>>> import numpy as np
>>> from numpy import linalg as LA
>>> np.set_printoptions(precision=4, suppress=True, linewidth=160)
>>> X = np.load("test17.npy")
>>> X
array([[ 8,  1,  3, -1],
       [ 3, 20,  3,  5],
       [-1, -1, 16, -2],
       [ 0, -4, -4,  1]])
>>> out = X[0, 0] * X[1:] - np.outer(X[1:, 0], X[0])
>>> out
array([[  0, 157,  15,  43],
       [  0,  -7, 131, -17],
       [  0, -32, -32,   8]])
>>> X[:, 0] / X[0, 0]
array([ 1.   ,  0.375, -0.125,  0.   ])
>>> np.flatnonzero(~out.round(6).any(axis=1))
array([], dtype=int64)
>>> blk = np.stack([X, 3 * X, X[::-1]])
>>> np.einsum("bij,cij->bc", blk, blk)
array([[ 813, 2439,   -4],
       [2439, 7317,  -12],
       [  -4,  -12,  813]])
>>> blk.shape
(3, 4, 4)
>>> (blk @ X.T).shape
(3, 4, 4)
>>> gram = X.T @ X
>>> gram
array([[ 74,  69,  17,   9],
       [ 69, 418,  63,  97],
       [ 17,  63, 290, -24],
       [  9,  97, -24,  31]])
>>> LA.eigvalsh(gram)[::-1]
array([472.3741, 276.543 ,  61.7433,   2.3396])
>>> np.diag(gram)
array([ 74, 418, 290,  31])
>>> out = X / LA.norm(X, axis=1, keepdims=True)
>>> gram = out @ out.T
>>> gram[3]
array([-0.3417, -0.7195, -0.6668,  1.    ])
>>> gram
array([[ 1.    ,  0.2633,  0.2925, -0.3417],
       [ 0.2633,  1.    ,  0.044 , -0.7195],
       [ 0.2925,  0.044 ,  1.    , -0.6668],
       [-0.3417, -0.7195, -0.6668,  1.    ]])
>>> vec = np.array([3, 5, -5, -7])
>>> h = np.maximum(X @ vec, 0)
>>> np.maximum(X @ (3 * vec), 0)
array([ 63, 177,   0,   0])
>>> X * (h > 1e-9)[:, None]
array([[ 8,  1,  3, -1],
       [ 3, 20,  3,  5],
       [ 0,  0,  0,  0],
       [ 0,  0,  0,  0]])
>>> np.tanh(X @ vec)
array([ 1.,  1., -1., -1.])
>>> np.maximum(X @ vec, 0) - np.maximum(-X @ vec, 0)
array([ 21,  59, -74,  -7])
>>> K = np.load("w.npy")
>>> K
array([[-0.493 , -0.4219,  0.5581],
       [ 0.7699,  0.6911, -0.8306],
       [-0.5784, -0.5005,  0.6469],
       [ 0.537 ,  0.4621, -0.6044],
       [ 0.3969,  0.3364, -0.4542],
       [ 0.6169,  0.537 , -0.6858],
       [-0.2355, -0.1974,  0.2729],
       [ 0.2355,  0.1974, -0.2729],
       [ 0.9402,  0.8957, -0.9661],
       [ 0.0599,  0.05  , -0.0699],
       [ 0.3969,  0.3364, -0.4542],
       [-0.7443, -0.664 ,  0.8076],
       [ 0.0599,  0.05  , -0.0699],
       [ 0.6858,  0.6044, -0.7531]])
>>> vals, vecs = LA.eig(X)
>>> np.sort(LA.eigvals(LA.inv(X)))
array([0.0544, 0.059 , 0.1267, 0.5663])
>>> np.round(X @ vecs[:, 0] - vals[0] * vecs[:, 0], 4) + 0
array([0., 0., 0., 0.])
>>> d = LA.norm(K[:, None] - K[None], axis=-1)
>>> LA.matrix_rank(d ** 2)
np.int64(5)
>>> d.shape
(14, 14)
>>> np.unravel_index(d.round(6).argmax(), d.shape)
(np.int64(8), np.int64(11))
>>> J = np.load("m.npy")
>>> J
array([[-2.,  1.,  0.],
       [ 0., -2.,  1.],
       [ 0.,  0., -2.]])
>>> hat = np.triu(np.array([[-3, 3, 3], [-1, 3, 2], [1, 2, 1]]), 1) + np.eye(3)
>>> out = hat @ J @ LA.inv(hat)
>>> np.trace(out), np.trace(J)
(np.float64(-6.0), np.float64(-6.0))
>>> out
array([[-2.,  1.,  1.],
       [ 0., -2.,  1.],
       [ 0.,  0., -2.]])
>>> F = np.load("data.npy")
>>> F
array([[  9.259 ,  -8.8459, -17.7311],
       [ 11.3294,  -9.9245, -19.9974],
       [  9.9709,  -9.486 , -20.2144],
       [ 10.045 , -10.3786, -20.4274],
       [ 10.0146, -10.525 , -18.8964],
       [ 10.5274,  -8.7819, -20.0366],
       [ 11.2983,  -9.6094, -19.6108],
       [ 12.1878,  -9.517 , -19.5559],
       [  9.455 ,  -9.6611, -19.4186],
       [  9.8193, -10.0412, -21.1203],
       [  9.004 ,  -9.1518, -19.221 ],
       [ 10.7726, -11.3288, -20.965 ],
       [ 11.3349,  -9.7939, -19.0145],
       [ 10.145 , -10.6039, -19.8528],
       [ 11.5081,  -9.1727, -21.6863],
       [  9.3831,  -8.7284, -20.5023]])
>>> Xs = F - F.mean(axis=0)
>>> vecs = LA.svd(Xs)[2][:1]
>>> out = Xs - Xs @ vecs.T @ vecs
>>> np.diag(vecs.T @ vecs)
array([0.4014, 0.0729, 0.5257])
>>> out.std(axis=0)
array([0.6135, 0.6455, 0.538 ])
>>> np.cov(Xs @ vecs.T, rowvar=False)
array(1.1847)
>>> np.round(LA.norm(out) / LA.norm(Xs), 4)
np.float64(0.7026)
>>> out = np.array([[-1, 1, 1], [-3, 0, 2], [0, 2, -3]])
>>> LA.matrix_rank(F @ out)
np.int64(3)
>>> np.vstack([F, out.T]).shape
(19, 3)
>>> m1 = np.loadtxt("block14.csv", delimiter=",")
>>> m1
array([[-0.1717, -0.368 ],
       [ 0.8186, -1.7655],
       [-2.6633,  0.4523]])
>>> W1 = np.array([[2, 1, -1, -1], [-2, 1, -2, -1]])
>>> b = np.array([2, 2, -1, -2])
>>> act = np.maximum(m1 @ W1 + b, 0)
>>> (act > 0).astype(int)
array([[1, 1, 0, 0],
       [1, 1, 1, 0],
       [0, 0, 1, 1]])
>>> LA.matrix_rank(act)
np.int64(3)
>>> W2 = np.array([[1, 2, 3], [0, 1, 1], [2, 2, 2], [2, 3, 1]])
>>> act @ W2
array([[ 2.3926,  6.2455,  8.6381],
       [10.593 , 18.8143, 25.9825],
       [ 1.9394,  2.1504,  1.7284]])
>>> W1 @ W2
array([[ -2,   0,   4],
       [ -8, -10, -10]])
>>> vec = np.array([3, -2])
>>> y = m1 @ vec
>>> np.round(LA.pinv(m1) @ m1, 4) + 0
array([[1., 0.],
       [0., 1.]])
>>> LA.solve(m1.T @ m1, m1.T @ y)
array([ 3., -2.])
>>> y
array([ 0.2209,  5.9868, -8.8945])
>>> rng = np.random.default_rng(43870)
>>> y = y + 0.3 * rng.normal(size=3)
>>> y
array([ 0.5271,  6.0613, -8.8535])
>>> b, *_ = LA.lstsq(m1, y)
>>> np.round(LA.norm(y - m1 @ b), 4)
np.float64(0.2717)
>>> b
array([ 2.954 , -2.0997])
>>> Q, Rm = LA.qr(m1)
>>> Q.shape, Rm.shape
((3, 2), (2, 2))
>>> Q @ Rm
array([[-0.1717, -0.368 ],
       [ 0.8186, -1.7655],
       [-2.6633,  0.4523]])
>>> np.abs(np.diag(Rm))
array([2.7916, 1.612 ])
>>> Q, vecs = LA.qr(m1[:, :1])[0], LA.qr(m1[:, 1:])[0]
>>> s = LA.svd(Q.T @ vecs, compute_uv=False)
>>> round(LA.norm(Q @ Q.T - vecs @ vecs.T, 2), 4)
np.float64(0.867)
>>> out = np.c_[m1[:, :1] @ np.array([[7]]), np.array([-1, 0, -5])]
>>> out
array([[ -1.2019,  -1.    ],
       [  5.7302,   0.    ],
       [-18.6431,  -5.    ]])
>>> np.round(LA.norm(out - m1 @ LA.lstsq(m1, out)[0], axis=0), 4) + 0
array([0.    , 0.2911])
>>> W0 = np.array([[0.1, -1.7], [-0.7, -0.2], [1.0, -0.2], [-1.2, 0.4]])
>>> W0
array([[ 0.1, -1.7],
       [-0.7, -0.2],
       [ 1. , -0.2],
       [-1.2,  0.4]])
>>> hat = W0 @ LA.solve(W0.T @ W0, W0.T)
>>> np.diag(hat)
array([0.9527, 0.2127, 0.3407, 0.4939])
>>> LA.matrix_rank(np.eye(4) - hat)
np.int64(2)
>>> round(float(np.trace(hat)), 4)
2.0
>>> hat
array([[ 0.9527,  0.1852,  0.0105, -0.1032],
       [ 0.1852,  0.2127, -0.2433,  0.272 ],
       [ 0.0105, -0.2433,  0.3407, -0.4066],
       [-0.1032,  0.272 , -0.4066,  0.4939]])
>>> rk = LA.matrix_rank(hat)
>>> rk
np.int64(2)
>>> ns = LA.svd(hat)[2][rk:].T
>>> np.round(hat @ ns, 4) + 0
array([[0., 0.],
       [0., 0.],
       [0., 0.],
       [0., 0.]])
>>> LA.matrix_rank(hat.T @ hat), LA.matrix_rank(hat @ hat.T)
(np.int64(2), np.int64(2))
>>> [int(LA.matrix_rank(hat[:, :j + 1])) for j in range(4)]
[1, 2, 2, 2]
>>> out = np.c_[W0[:, :1] @ np.array([[0]]), np.array([3, 9, 5, 9])]
>>> out
array([[0., 3.],
       [0., 9.],
       [0., 5.],
       [0., 9.]])
>>> LA.lstsq(W0, out[:, 0])[0]
array([0., 0.])
>>> LA.matrix_rank(out)
np.int64(1)
>>> r0 = np.array([1, 4, 2, 0])
>>> r1 = np.array([1, 2, 1, 0])
>>> mat = r0[:, None] + r1[None, :]
>>> mat
array([[2, 3, 2, 1],
       [5, 6, 5, 4],
       [3, 4, 3, 2],
       [1, 2, 1, 0]])
>>> # columns 0 and 2 are equal
>>> np.trace(mat)
np.int64(11)
>>> np.allclose(mat @ mat.T, mat.T @ mat)
False
>>> np.allclose(mat, mat.T)
False
>>> (mat - mat.T) / 2
array([[ 0. , -1. , -0.5,  0. ],
       [ 1. ,  0. ,  0.5,  1. ],
       [ 0.5, -0.5,  0. ,  0.5],
       [ 0. , -1. , -0.5,  0. ]])
>>> mat @ mat
array([[26, 34, 26, 18],
       [59, 79, 59, 39],
       [37, 49, 37, 25],
       [15, 19, 15, 11]])
>>> Uu, s, vt = LA.svd(mat)
>>> vecs = vt[:(s > 1e-8).sum()]
>>> vec = mat[2] + -2 * mat[1] + rng.integers(2) * np.eye(4)[3]
>>> vec
array([-7., -8., -7., -5.])
>>> LA.matrix_rank(np.vstack([mat, vec]))
np.int64(3)
>>> np.diag(vecs.T @ vecs)
array([0.25, 0.75, 0.25, 0.75])
>>> np.round(LA.norm(vec - vecs.T @ vecs @ vec), 4)
np.float64(0.5)
>>> np.allclose(mat[:-1].T @ LA.lstsq(mat[:-1].T, mat[-1])[0], mat[-1])
True
>>> LA.lstsq(mat[:-1].T, mat[-1])[2]
np.int32(2)
>>> np.unique(mat.round(6), axis=0).shape
(4, 4)
>>> np.abs(np.diag(LA.qr(mat)[1])) > 1e-9
array([ True,  True, False, False])
>>> np.round(LA.det(mat.T), 4)
np.float64(0.0)
>>> np.round(LA.eigvals(mat), 4) + 0
array([12.3007, -1.3007,  0.    ,  0.    ])
>>> np.einsum("ij,ji->", mat, mat)
np.int64(153)
>>> np.einsum("ii->", mat)
np.int64(11)
>>> A = np.load("case10.npy")
>>> A
array([[ 1, -1,  1],
       [ 1,  0,  0],
       [ 1,  1,  1],
       [ 1,  2,  4]])
>>> vec = np.array([1, 4, 0])
>>> y = A @ vec
>>> b, lr = np.zeros(3), 1 / LA.norm(A, 2) ** 2
>>> for i in range(40):
...     b -= lr * A.T @ (A @ b - y)
...     if i % 10 == 0: print(i, round(LA.norm(A @ b - y), 4))
... 
0 4.4278
10 2.0142
20 1.1185
30 0.6658
>>> b
array([0.7466, 3.7746, 0.1976])
>>> W1 = np.array([[2, 0], [-1, 1], [3, 3]])
>>> b = np.array([5, 5])
>>> act = np.maximum(A @ W1 + b, 0)
>>> LA.matrix_rank(act)
np.int64(2)
>>> W2 = np.array([[0, 3, 1], [-3, 3, 3]])
>>> act @ W2
array([[-21,  54,  32],
       [-15,  36,  22],
       [-27,  54,  36],
       [-57, 108,  74]])
